$ python -q
>>> import numpy as np
>>> np.set_printoptions(precision=2, suppress=True, linewidth=140)
>>> def tidy(a):
...     return np.round(a, 2) + 0
... 
>>> mat = np.load("w.npy")
>>> mat
array([[ 1,  1, -1, -1, -1, -1,  1,  1],
       [ 1,  1,  1,  1, -1, -1, -1, -1],
       [ 1, -1, -1,  1, -1,  1,  1, -1]])
>>> A2 = np.array([[0, 4], [1, -5], [1, -4], [-5, -4], [8, 5], [1, 9], [-7, 4], [-9, 6]])
>>> np.linalg.matrix_rank(mat @ A2)
np.int64(2)
>>> U, sig, Vh = np.linalg.svd(mat, full_matrices=False)
>>> tidy(U.T @ U)
array([[1., 0., 0.],
       [0., 1., 0.],
       [0., 0., 1.]])
>>> tidy(np.cumsum(sig ** 2) / np.sum(sig ** 2))
array([0.33, 0.67, 1.  ])
>>> np.allclose(U * sig @ Vh, mat)
True
>>> A2 = mat / np.sqrt((mat ** 2).mean(axis=1, keepdims=True))
>>> A2[0]
array([ 1.,  1., -1., -1., -1., -1.,  1.,  1.])
>>> tidy(np.linalg.norm(A2, axis=1))
array([2.83, 2.83, 2.83])
>>> r0, v = mat[0], mat[1]
>>> r0 @ v
np.int64(0)
>>> pr = (r0 @ v) / (r0 @ r0) * r0
>>> np.outer(r0, v)
array([[ 1,  1,  1,  1, -1, -1, -1, -1],
       [ 1,  1,  1,  1, -1, -1, -1, -1],
       [-1, -1, -1, -1,  1,  1,  1,  1],
       [-1, -1, -1, -1,  1,  1,  1,  1],
       [-1, -1, -1, -1,  1,  1,  1,  1],
       [-1, -1, -1, -1,  1,  1,  1,  1],
       [ 1,  1,  1,  1, -1, -1, -1, -1],
       [ 1,  1,  1,  1, -1, -1, -1, -1]])
>>> np.linalg.matrix_rank(np.outer(r0, v))
np.int64(1)
>>> v - pr
array([ 1.,  1.,  1.,  1., -1., -1., -1., -1.])
>>> Z = np.array([[-0.9, -1.5, 0.4]])
>>> rng = np.random.default_rng(2875)
>>> M = np.array([[-1],
...     [2],
...     [1],
...     [-4],
...     [4],
...     [-2],
...     [-1],
...     [1],
...     [0],
...     [3],
...     [-1],
...     [-1],
...     [-1],
...     [5],
...     [4],
...     [2],
...     [-4]]) @ Z + 0.02 * rng.normal(size=(17, 3))
>>> tidy(M)
array([[ 0.89,  1.5 , -0.39],
       [-1.77, -3.  ,  0.82],
       [-0.89, -1.52,  0.4 ],
       [ 3.61,  5.99, -1.64],
       [-3.59, -6.02,  1.58],
       [ 1.79,  3.01, -0.78],
       [ 0.9 ,  1.49, -0.38],
       [-0.91, -1.53,  0.43],
       [ 0.01,  0.  , -0.01],
       [-2.68, -4.51,  1.15],
       [ 0.93,  1.51, -0.37],
       [ 0.88,  1.52, -0.42],
       [ 0.9 ,  1.52, -0.42],
       [-4.47, -7.53,  2.02],
       [-3.62, -5.98,  1.61],
       [-1.79, -3.03,  0.78],
       [ 3.62,  5.98, -1.58]])
>>> A2 = np.array([[3, 1, 0], [2, 3, 1], [-2, -2, -3]])
>>> np.linalg.matrix_rank(M @ A2)
np.int64(3)
>>> np.vstack([M, A2.T]).shape
(20, 3)
>>> np.linalg.matrix_rank(np.vstack([M, A2.T]))
np.int64(3)
>>> A2 = M / np.sqrt((M ** 2).mean(axis=1, keepdims=True))
>>> np.linalg.matrix_rank(A2) == np.linalg.matrix_rank(M)
np.True_
>>> np.linalg.matrix_rank(M - M.mean(axis=1, keepdims=True))
np.int64(2)
>>> tidy(np.linalg.norm(A2, axis=1))
array([1.73, 1.73, 1.73, 1.73, 1.73, 1.73, 1.73, 1.73, 1.73, 1.73, 1.73, 1.73, 1.73, 1.73, 1.73, 1.73, 1.73])
>>> tidy(A2[13])
array([-0.86, -1.45,  0.39])
>>> vec = np.array([6, -6, -3])
>>> (M @ vec).argmax()
np.int64(13)
>>> vec @ M
Traceback (most recent call last):
  File "<python-input-35>", line 1, in <module>
    vec @ M
    ~~~~^~~
ValueError: matmul: Input operand 1 has a mismatch in its core dimension 0, with gufunc signature (n?,k),(k,m?)->(n?,m?) (size 17 is different from 3)
>>> np.linalg.norm(M @ vec) <= np.linalg.norm(M, 2) * np.linalg.norm(vec) + 1e-9
np.True_
>>> cen = (M - M.mean(axis=0)) / M.std(axis=0)
>>> np.argwhere(np.abs(cen) > 2)
array([], shape=(0, 2), dtype=int64)
>>> coef = np.linalg.lstsq(np.delete(cen, 1, axis=1), cen[:, 1])[0]
>>> np.abs(coef).argmax()
np.int64(0)
>>> tidy(coef)
array([ 0.89, -0.11])
>>> Z = M[[0, 10]].astype(float)
>>> for _ in range(4):
...     labels = np.linalg.norm(M[:, None] - Z, axis=-1).argmin(axis=1)
...     Z = np.array([M[labels == j].mean(axis=0) for j in range(2)])
... 
>>> labels
array([1, 0, 0, 1, 0, 1, 1, 0, 1, 0, 1, 1, 1, 0, 0, 0, 1])
>>> tidy(Z[1] - Z[0])
array([ 3.97,  6.64, -1.76])
>>> np.bincount(labels)
array([8, 9])
>>> F = np.cumsum(np.array([[-2, 2, -2],
...     [-2, 1, -1],
...     [-1, -1, 0],
...     [-2, 0, -2],
...     [2, 1, 2],
...     [2, 0, -2],
...     [-1, 0, -2],
...     [0, 1, -2],
...     [1, -1, 1],
...     [-1, -1, 2],
...     [-1, -1, 0],
...     [-1, 2, -2],
...     [2, 0, 0],
...     [2, 2, 1],
...     [-1, -2, 1],
...     [0, 0, 2],
...     [0, 2, 2],
...     [1, 2, 0],
...     [-1, 0, 2],
...     [1, 2, -1],
...     [-1, 1, -1],
...     [-1, 1, 0]]), axis=0)
>>> F
array([[-2,  2, -2],
       [-4,  3, -3],
       [-5,  2, -3],
       [-7,  2, -5],
       [-5,  3, -3],
       [-3,  3, -5],
       [-4,  3, -7],
       [-4,  4, -9],
       [-3,  3, -8],
       [-4,  2, -6],
       [-5,  1, -6],
       [-6,  3, -8],
       [-4,  3, -8],
       [-2,  5, -7],
       [-3,  3, -6],
       [-3,  3, -4],
       [-3,  5, -2],
       [-2,  7, -2],
       [-3,  7,  0],
       [-2,  9, -1],
       [-3, 10, -2],
       [-4, 11, -2]])
>>> cen = F - F.mean(axis=0)
>>> U, sig, Vh = np.linalg.svd(cen, full_matrices=False)
>>> tidy(np.abs(Vh[-1]))
array([0.98, 0.2 , 0.05])
>>> tidy(sig ** 2 / (sig ** 2).sum())
array([0.71, 0.21, 0.08])
>>> tidy(sig)
array([15.68,  8.49,  5.37])
>>> tidy(cen.mean(axis=0))
array([0., 0., 0.])
>>> tidy(Vh[0] * np.sign(Vh[0, np.abs(Vh[0]).argmax()]))
array([0.19, 0.73, 0.66])
>>> np.abs(Vh[0]).argmax()
np.int64(1)
>>> cen = (F - F.mean(axis=0)) / F.std(axis=0)
>>> np.argwhere(np.abs(cen) > 2)
array([[ 3,  0],
       [20,  1],
       [21,  1]])
>>> coef = np.linalg.lstsq(np.delete(cen, 0, axis=1), cen[:, 0])[0]
>>> tidy(coef)
array([0.34, 0.14])
